$ ipython --no-banner

In [1]: import numpy as np

In [2]: import numpy.linalg as la

In [3]: np.set_printoptions(suppress=True, linewidth=200)

In [4]: tidy = lambda a: np.round(a, 2) + 0

In [5]: W0 = np.load("data.npy")

In [6]: W0
Out[6]: 
array([[ 29, -12,  10],
       [-12,  48,  28],
       [ 10,  28,  29]])

In [7]: # equal to its transpose

In [8]: x = np.ones(3)

In [9]: for _ in range(6):
   ...:     x = W0 @ x
   ...:     x /= la.norm(x)
   ...:     print(round(x @ W0 @ x, 2))
   ...: 
62.57
66.53
67.91
68.33
68.45
68.49

In [10]: tidy(x)
Out[10]: array([-0.09,  0.82,  0.57])

In [11]: tidy(la.eigvalsh(W0)[-1])
Out[11]: np.float64(68.5)

In [12]: A = np.array([[8.0, 0.0, 6.0], [0.0, -1.0, 0.0], [6.0, 0.0, 3.0]])

In [13]: # equal to its transpose

In [14]: np.einsum("ij,ji->", A, A)
Out[14]: np.float64(146.0)

In [15]: tidy(la.det(A[::-1]))
Out[15]: np.float64(-12.0)

In [16]: np.einsum("ii->", A)
Out[16]: np.float64(10.0)

In [17]: tidy(np.poly(A))
Out[17]: array([  1., -10., -23., -12.])

In [18]: print(np.kron(np.eye(2, dtype=int), A))
[[ 8.  0.  6.  0.  0.  0.]
 [ 0. -1.  0.  0. -0.  0.]
 [ 6.  0.  3.  0.  0.  0.]
 [ 0.  0.  0.  8.  0.  6.]
 [ 0. -0.  0.  0. -1.  0.]
 [ 0.  0.  0.  6.  0.  3.]]

In [19]: tidy(la.det(A.T))
Out[19]: np.float64(12.0)

In [20]: [round(float(la.det(A[:i, :i])), 2) + 0 for i in range(1, 4)]
Out[20]: [8.0, -8.0, 12.0]

In [21]: u = np.array([0, 0, 0])

In [22]: M2 = A + np.outer(u, np.eye(3)[2])

In [23]: la.matrix_rank(la.inv(M2) - la.inv(A), tol=1e-8)
Out[23]: np.int64(0)

In [24]: M2
Out[24]: 
array([[ 8.,  0.,  6.],
       [ 0., -1.,  0.],
       [ 6.,  0.,  3.]])

In [25]: print(tidy(la.det(M2) / la.det(A)), tidy(1 + la.solve(A, u)[2]))
1.0 1.0

In [26]: hat = np.triu(np.array([[1, 3, 0], [1, -2, 2], [2, -3, -1]]), 1) + np.eye(3)

In [27]: M2 = hat @ A @ la.inv(hat)

In [28]: la.matrix_rank(M2)
Out[28]: np.int64(3)

In [29]: tidy(np.poly(M2))
Out[29]: array([  1., -10., -23., -12.])

In [30]: M2 = np.array([[1, 1, -2], [-2, 1, -2]])

In [31]: basis = np.kron(M2, A)

In [32]: print(la.matrix_rank(basis))
6

In [33]: arr = np.array([[-3, 4, -4, 3], [-5, -1, 1, 2]])

In [34]: arr[:, 3] = -3 * arr[:, 2]

In [35]: arr
Out[35]: 
array([[-3,  4, -4, 12],
       [-5, -1,  1, -3]])

In [36]: M2 = np.array([[3, 3], [-3, 0], [2, -2], [-2, -3]])

In [37]: M2.T @ arr.T
Out[37]: 
array([[-53,  -4],
       [-37,  -8]])

In [38]: np.einsum("ik,kj->ij", arr, M2)
Out[38]: 
array([[-53, -37],
       [ -4,  -8]])

In [39]: np.einsum("ik,kj->ji", arr, M2)
Out[39]: 
array([[-53,  -4],
       [-37,  -8]])

In [40]: la.matrix_rank(np.vstack([arr, M2.T]))
Out[40]: np.int64(4)

In [41]: print(np.vstack([arr, M2.T]).shape)
(4, 4)

In [42]: M2 = arr / np.sqrt((arr ** 2).mean(axis=1, keepdims=True))

In [43]: tidy(la.norm(M2, axis=1))
Out[43]: array([2., 2.])

In [44]: la.matrix_rank(arr - arr.mean(axis=1, keepdims=True))
Out[44]: np.int64(2)

In [45]: la.matrix_rank(M2) == la.matrix_rank(arr)
Out[45]: np.True_

In [46]: m1 = np.load("x.npy")

In [47]: tidy(m1)
Out[47]: 
array([[0.41, 0.18, 0.41],
       [0.42, 0.21, 0.37],
       [0.19, 0.19, 0.62]])

In [48]: M2 = m1 / la.norm(m1, axis=1, keepdims=True)

In [49]: gram = M2 @ M2.T

In [50]: tidy(gram)
Out[50]: 
array([[1.  , 1.  , 0.89],
       [1.  , 1.  , 0.86],
       [0.89, 0.86, 1.  ]])

In [51]: tidy(la.norm(M2, axis=1))
Out[51]: array([1., 1., 1.])

In [52]: print((gram - 2 * np.eye(3)).round(6).argmax(axis=1))
[1 0 0]

In [53]: tidy(np.degrees(np.arccos(np.clip(gram[2, 0], -1, 1))))
Out[53]: np.float64(27.13)

In [54]: (np.abs(gram) > 0.9).astype(int)
Out[54]: 
array([[1, 1, 0],
       [1, 1, 0],
       [0, 0, 1]])

In [55]: M2 = np.array([[2, -1], [3, -2], [-1, -3]])

In [56]: print(tidy(np.einsum("ij,ij->i", m1, m1)))
[0.37 0.36 0.46]

In [57]: np.vstack([m1, M2.T]).shape
Out[57]: (5, 3)

In [58]: tidy(np.einsum("ij->j", m1))
Out[58]: array([1.02, 0.57, 1.41])

In [59]: tidy(M2.T @ m1.T)
Out[59]: 
array([[ 0.94,  1.11,  0.31],
       [-2.  , -1.95, -2.44]])

In [60]: tidy(m1 @ M2)
Out[60]: 
array([[ 0.94, -2.  ],
       [ 1.11, -1.95],
       [ 0.31, -2.44]])

In [61]: la.matrix_rank(np.vstack([m1, M2.T]))
Out[61]: np.int64(3)

In [62]: la.matrix_rank(m1 @ M2)
Out[62]: np.int64(2)

In [63]: E = np.load("sample3.npy")

In [64]: E
Out[64]: 
array([[ 1,  2,  2,  1],
       [-1,  0,  0, -1],
       [ 0,  1,  1,  0]])

In [65]: # columns 1 and 2 are equal

In [66]: r = la.matrix_rank(E)

In [67]: print(r)
2

In [68]: N = la.svd(E)[2][r:].T

In [69]: [int(la.matrix_rank(E[:i])) for i in range(1, len(E) + 1)]
Out[69]: [1, 2, 2]

In [70]: tidy(E @ N)
Out[70]: 
array([[0., 0.],
       [0., 0.],
       [0., 0.]])

In [71]: print([int(la.matrix_rank(E[:, :j + 1])) for j in range(4)])
[1, 2, 2, 2]

In [72]: print([int(la.matrix_rank(np.delete(E, i, axis=0))) for i in range(3)])
[2, 2, 2]

In [73]: E @ E
Traceback (most recent call last):
  Cell In[73], line 1
    E @ E
ValueError: matmul: Input operand 1 has a mismatch in its core dimension 0, with gufunc signature (n?,k),(k,m?)->(n?,m?) (size 3 is different from 4)


In [74]: gram = E.T @ E

In [75]: tidy(la.svd(E, compute_uv=False) ** 2)
Out[75]: array([12.,  2.,  0.])

In [76]: left, s, VT = la.svd(E, full_matrices=False)

In [77]: tidy(VT @ VT.T)
Out[77]: 
array([[1., 0., 0.],
       [0., 1., 0.],
       [0., 0., 1.]])

In [78]: tidy(np.abs(VT[0]))
Out[78]: array([0.32, 0.63, 0.63, 0.32])

In [79]: tidy(np.sqrt((s ** 2).sum())), tidy(la.norm(E))
Out[79]: (np.float64(3.74), np.float64(3.74))

In [80]: tidy(np.cumsum(s ** 2) / np.sum(s ** 2))
Out[80]: array([0.86, 1.  , 1.  ])

In [81]: print(tidy(s))
[3.46 1.41 0.  ]

In [82]: M2 = E[0, 0] * E[1:] - np.outer(E[1:, 0], E[0])

In [83]: M2
Out[83]: 
array([[0, 2, 2, 0],
       [0, 1, 1, 0]])

In [84]: la.matrix_rank(M2), la.matrix_rank(E)
Out[84]: (np.int64(1), np.int64(2))

In [85]: F = np.load("arr.npy")

In [86]: F
Out[86]: 
array([[-1, -3, -1, -3],
       [-1,  2, -1,  2],
       [-1, -3, -1, -3],
       [-1,  2, -1,  2]])

In [87]: W = np.array([[-1, -2, 1, 0, 2, 1],
    ...:     [2, 1, 1, -2, 0, -2],
    ...:     [1, -1, 2, -1, 0, 2],
    ...:     [1, 0, 0, 0, -1, -1]])

In [88]: b = np.array([2, 2, 1, 1, 0, 1])

In [89]: act = np.maximum(F @ W + b, 0)

In [90]: (act > 0).mean(axis=0)
Out[90]: array([0.5, 1. , 0. , 0.5, 0.5, 0.5])

In [91]: basis = np.array([[3, 0], [3, 1], [3, 3], [3, 3], [3, 0], [3, 2]])

In [92]: print(act @ basis)
[[54 40]
 [45  7]
 [54 40]
 [45  7]]

In [93]: K = np.array([[0.43, 0.14, 0.14, 0.29],
    ...:     [0.0, 0.5, 0.25, 0.25],
    ...:     [0.14, 0.14, 0.43, 0.29],
    ...:     [0.25, 0.25, 0.12, 0.38]])

In [94]: K
Out[94]: 
array([[0.43, 0.14, 0.14, 0.29],
       [0.  , 0.5 , 0.25, 0.25],
       [0.14, 0.14, 0.43, 0.29],
       [0.25, 0.25, 0.12, 0.38]])

In [95]: # rows sum to 1

In [96]: M2 = np.array([[2, -2, -2], [2, 0, -2], [-1, -2, 1], [-2, -2, 1]])

In [97]: tidy(np.einsum("ik,kj->ji", K, M2))
Out[97]: 
array([[ 0.42,  0.25, -0.45,  0.12],
       [-1.72, -1.  , -1.72, -1.5 ],
       [-0.71, -0.5 ,  0.16, -0.5 ]])

In [98]: M2 @ K
Traceback (most recent call last):
  Cell In[98], line 1
    M2 @ K
ValueError: matmul: Input operand 1 has a mismatch in its core dimension 0, with gufunc signature (n?,k),(k,m?)->(n?,m?) (size 4 is different from 3)


In [99]: tidy(np.einsum("ij,ij->i", K, K))
Out[99]: array([0.31, 0.38, 0.31, 0.28])

In [100]: print(tidy(np.einsum("ij->j", K)))
[0.82 1.03 0.94 1.21]

In [101]: la.matrix_rank(K @ M2)
Out[101]: np.int64(3)

In [102]: la.matrix_rank(np.vstack([K, M2.T]))
Out[102]: np.int64(4)

In [103]: X = np.loadtxt("dump.csv", delimiter=",")

In [104]: X
Out[104]: 
array([[ 1.,  0.,  0.,  0.],
       [-1.,  1.,  0.,  0.],
       [ 0., -6.,  1.,  0.],
       [ 7.,  2.,  2.,  1.]])

In [105]: # triangular, det is the product of the diagonal

In [106]: x = np.array([0, -2, -2, 3])

In [107]: target = X @ x

In [108]: b, lr = np.zeros(4), 1 / la.norm(X, 2) ** 2

In [109]: for i in range(4):
     ...:     b -= lr * X.T @ (X @ b - target)
     ...:     if i % 1 == 0: print(i, round(la.norm(X @ b - target), 2))
     ...: 
0 3.61
1 1.71
2 0.97
3 0.74

In [110]: tidy(la.cond(X))
Out[110]: np.float64(211.88)

In [111]: left, s, VT = la.svd(X)

In [112]: tidy(s)
Out[112]: array([7.92, 5.91, 0.57, 0.04])

In [113]: M2 = left[:, :3] @ np.diag(s[:3]) @ VT[:3]

In [114]: tidy(la.norm(X - M2, 2)), tidy(s[3])
Out[114]: (np.float64(0.04), np.float64(0.04))

In [115]: la.matrix_rank(X, rtol=0.05)
Out[115]: np.int64(3)

In [116]: la.matrix_rank(M2)
Out[116]: np.int64(3)

In [117]: print(tidy(M2))
[[ 1.    0.   -0.01  0.03]
 [-1.    1.   -0.01  0.02]
 [ 0.   -6.    1.    0.  ]
 [ 7.    2.    2.    1.  ]]

In [118]: rng = np.random.default_rng(928851)

In [119]: lab = rng.permutation(4)

In [120]: lab
Out[120]: array([0, 3, 2, 1])

In [121]: M2 = X[lab][:, lab]

In [122]: print(np.diag(M2))
[1. 1. 1. 1.]

In [123]: print(tidy(np.sort(np.abs(la.eigvals(M2)))))
[1. 1. 1. 1.]

In [124]: tidy(la.det(X.T))
Out[124]: np.float64(1.0)

In [125]: print(tidy(la.det(X[::-1])))
1.0

In [126]: np.poly(X)
Out[126]: array([ 1., -4.,  6., -4.,  1.])

In [127]: np.einsum("ii->", X)
Out[127]: np.float64(4.0)
